% python3 -q
>>> import numpy as np
>>> import numpy.linalg as la
>>> np.set_printoptions(precision=3, suppress=True, linewidth=120, legacy="1.25")
>>> def rd(a):
...     return np.round(a, 3) + 0
... 
>>> K = np.loadtxt("layer19.csv", delimiter=",")
>>> K
array([[-1.1  , 21.306, -0.085, 18.455,  0.446],
       [-0.312, 18.68 ,  0.055, 20.355, -0.725],
       [ 1.475, 21.665, -2.606, 21.53 ,  0.229],
       [-1.228, 18.422, -1.573, 20.401,  0.477],
       [-1.018, 19.64 , -0.365, 20.855, -0.775],
       [ 0.298, 21.391, -0.445, 18.584,  0.732],
       [ 1.318, 19.559, -1.909, 19.755,  0.882],
       [ 1.68 , 19.316, -1.623, 20.424, -0.209],
       [-1.742, 20.691, -0.012, 19.085,  0.586],
       [ 1.249, 19.596,  1.788, 19.042, -0.753],
       [ 1.421, 21.262, -1.515, 21.175, -1.681],
       [ 0.32 , 19.144, -0.455, 19.307, -0.173],
       [-0.667, 21.081, -1.581, 19.155,  0.082]])
>>> G = np.cov(K, rowvar=False)
>>> rd(np.corrcoef(K.T))
array([[ 1.   ,  0.078, -0.268,  0.35 , -0.28 ],
       [ 0.078,  1.   , -0.202, -0.137,  0.115],
       [-0.268, -0.202,  1.   , -0.556, -0.23 ],
       [ 0.35 , -0.137, -0.556,  1.   , -0.477],
       [-0.28 ,  0.115, -0.23 , -0.477,  1.   ]])
>>> np.argsort(-K.std(axis=0).round(6), kind="stable")
array([0, 2, 1, 3, 4])
>>> P = K @ la.solve(K.T @ K, K.T)
>>> rd(la.eigvalsh(P))
array([0., 0., 0., 0., 0., 0., 0., 0., 1., 1., 1., 1., 1.])
>>> rd(np.trace(P))
5.0
